In [1]: import numpy as np

In [2]: from numpy import linalg as LA

In [3]: np.set_printoptions(suppress=True, linewidth=200)

In [4]: K = np.array([[1, 1, 1],
   ...:     [3, 1, 2],
   ...:     [4, 2, 3],
   ...:     [4, 3, 4],
   ...:     [6, 4, 4],
   ...:     [6, 6, 6],
   ...:     [6, 7, 8],
   ...:     [6, 9, 10],
   ...:     [8, 11, 12],
   ...:     [9, 13, 14],
   ...:     [9, 15, 14]])

In [5]: hat = K @ LA.solve(K.T @ K, K.T)

In [6]: np.round(np.diag(hat), 1) + 0
Out[6]: array([0. , 0.2, 0.2, 0.1, 0.5, 0.2, 0.1, 0.3, 0.2, 0.3, 0.7])

In [7]: np.round(np.trace(hat), 1)
Out[7]: np.float64(3.0)

In [8]: vec = np.array([3, -4, -1])

In [9]: y = K @ vec

In [10]: beta, lr = np.zeros(3), 1 / LA.norm(K, 2) ** 2

In [11]: for i in range(60):
    ...:     beta -= lr * K.T @ (K @ beta - y)
    ...:     if i % 10 == 0: print(i, round(LA.norm(K @ beta - y), 1))
    ...: 
0 21.5
10 19.1
20 17.0
30 15.1
40 13.5
50 12.0

In [12]: beta.round(1)
Out[12]: array([ 1.2, -2.2, -1.5])

In [13]: C2 = np.cov(K, rowvar=False)

In [14]: np.argsort(-K.std(axis=0).round(6), kind="stable")
Out[14]: array([1, 2, 0])

In [15]: round(float(np.corrcoef(K[:, 1], K[:, 2])[0, 1]), 1)
Out[15]: 1.0

In [16]: np.round(np.corrcoef(K.T), 1)
Out[16]: 
array([[1. , 0.9, 0.9],
       [0.9, 1. , 1. ],
       [0.9, 1. , 1. ]])

In [17]: C = K[[10, 0]].astype(float)

In [18]: for _ in range(5):
    ...:     z = LA.norm(K[:, None] - C, axis=-1).argmin(axis=1)
    ...:     C = np.array([K[z == j].mean(axis=0) for j in range(2)])
    ...: 

In [19]: z
Out[19]: array([1, 1, 1, 1, 1, 1, 0, 0, 0, 0, 0])

In [20]: print(C.round(1))
[[ 7.6 11.  11.6]
 [ 4.   2.8  3.3]]

In [21]: np.bincount(z)
Out[21]: array([5, 6])

In [22]: print(np.abs(C[1] - C[0]).argmax())
2

In [23]: E = np.load("run8.npy")

In [24]: print(E.round(1) + 0)
[[  0.6  22.5 -17.5]
 [  1.1   6.7  -4.3]
 [  1.    4.7  -2.8]
 [  0.9   4.   -2.2]
 [  0.5   1.4  -0.6]
 [  0.4   1.3  -0.5]
 [  0.2   0.6  -0.1]
 [  0.1   0.4  -0.1]
 [  0.    0.    0. ]
 [  0.   -0.1   0. ]
 [  0.2  -0.3   0.1]
 [  1.3  -1.2   1. ]
 [  1.4  -1.4   1.2]
 [  1.8  -1.7   1.6]
 [ 11.1 -14.2  15.4]
 [ 12.9 -17.   18.5]
 [ 15.4 -21.   22.9]]

In [25]: Q, R = LA.qr(E)

In [26]: Q.shape, R.shape
Out[26]: ((17, 3), (3, 3))

In [27]: np.round(abs(R[0, 0]), 1), np.round(LA.norm(E[:, 0]), 1)
Out[27]: (np.float64(23.1), np.float64(23.1))

In [28]: np.round(Q @ R, 1) + 0
Out[28]: 
array([[  0.6,  22.5, -17.5],
       [  1.1,   6.7,  -4.3],
       [  1. ,   4.7,  -2.8],
       [  0.9,   4. ,  -2.2],
       [  0.5,   1.4,  -0.6],
       [  0.4,   1.3,  -0.5],
       [  0.2,   0.6,  -0.1],
       [  0.1,   0.4,  -0.1],
       [  0. ,   0. ,   0. ],
       [  0. ,  -0.1,   0. ],
       [  0.2,  -0.3,   0.1],
       [  1.3,  -1.2,   1. ],
       [  1.4,  -1.4,   1.2],
       [  1.8,  -1.7,   1.6],
       [ 11.1, -14.2,  15.4],
       [ 12.9, -17. ,  18.5],
       [ 15.4, -21. ,  22.9]])

In [29]: R.round(1)
Out[29]: 
array([[-23.1,  29.1, -32.2],
       [  0. , -26.1,  20.2],
       [  0. ,   0. ,  -1.4]])

In [30]: np.round(np.trace(Q @ Q.T), 1)
Out[30]: np.float64(3.0)

In [31]: Ac = (E - E.mean(axis=0)) / E.std(axis=0)

In [32]: np.round(Ac.std(axis=0), 1)
Out[32]: array([1., 1., 1.])

In [33]: beta = LA.lstsq(np.delete(Ac, 0, axis=1), Ac[:, 0])[0]

In [34]: beta.round(1)
Out[34]: array([3.3, 4.1])

In [35]: U, sv, Vh = LA.svd(E)

In [36]: sv.round(1)
Out[36]: array([57.5, 14. ,  1. ])

In [37]: np.argmax(sv[:-1] / (sv[1:] + 1e-6)) + 1
Out[37]: np.int64(2)

In [38]: A2 = U[:, :2] @ np.diag(sv[:2]) @ Vh[:2]

In [39]: round(float(LA.norm(E - A2, 2)), 1), round(sv[2], 1)
Out[39]: (1.0, np.float64(1.0))

In [40]: print(LA.matrix_rank(A2))
2

In [41]: LA.matrix_rank(E, rtol=0.05)
Out[41]: np.int64(2)

In [42]: vec = np.array([-7, -4, -7])

In [43]: y = E @ vec

In [44]: np.round(LA.solve(E.T @ E, E.T @ y), 1)
Out[44]: array([-7., -4., -7.])

In [45]: np.round(LA.pinv(E) @ E, 1) + 0
Out[45]: 
array([[1., 0., 0.],
       [0., 1., 0.],
       [0., 0., 1.]])

In [46]: print(np.round(LA.lstsq(E, y)[0], 1))
[-7. -4. -7.]

In [47]: rng = np.random.default_rng(69)

In [48]: y = y + 0.1 * rng.normal(size=17)

In [49]: y.round(1) + 0
Out[49]: array([  27.8,   -4.4,   -5.9,   -6.6,   -5.3,   -4.7,   -2.7,   -2. ,    0. ,    0.2,   -0.7,  -11. ,  -12.7,  -17. , -128.9, -151.8, -183.6])

In [50]: beta, *_ = LA.lstsq(E, y)

In [51]: np.round(LA.norm(y - E @ beta), 1)
Out[51]: np.float64(0.4)

In [52]: np.round(E.T @ (y - E @ beta), 1) + 0
Out[52]: array([0., 0., 0.])

In [53]: beta.round(1)
Out[53]: array([-7., -4., -7.])

In [54]: F = np.array([[1, 1, 1, 1, -1, -1, -1, -1],
    ...:     [1, 1, -1, -1, 1, 1, -1, -1],
    ...:     [1, 1, 1, 1, 1, 1, 1, 1]])

In [55]: U, sv = LA.svd(F)
Traceback (most recent call last):
  Cell In[55], line 1
    U, sv = LA.svd(F)
ValueError: too many values to unpack (expected 2)


In [56]: U, sv, Vh = LA.svd(F, full_matrices=False)

In [57]: np.round(np.cumsum(sv ** 2) / np.sum(sv ** 2), 1)
Out[57]: array([0.3, 0.7, 1. ])

In [58]: np.allclose(U * sv @ Vh, F)
Out[58]: True

In [59]: sv / sv[0]
Out[59]: array([1., 1., 1.])

In [60]: U.shape, sv.shape, Vh.shape
Out[60]: ((3, 3), (3,), (3, 8))

In [61]: print(np.round(Vh @ Vh.T, 1) + 0)
[[1. 0. 0.]
 [0. 1. 0.]
 [0. 0. 1.]]

In [62]: np.round(U.T @ F @ Vh.T, 1) + 0
Out[62]: 
array([[2.8, 0. , 0. ],
       [0. , 2.8, 0. ],
       [0. , 0. , 2.8]])
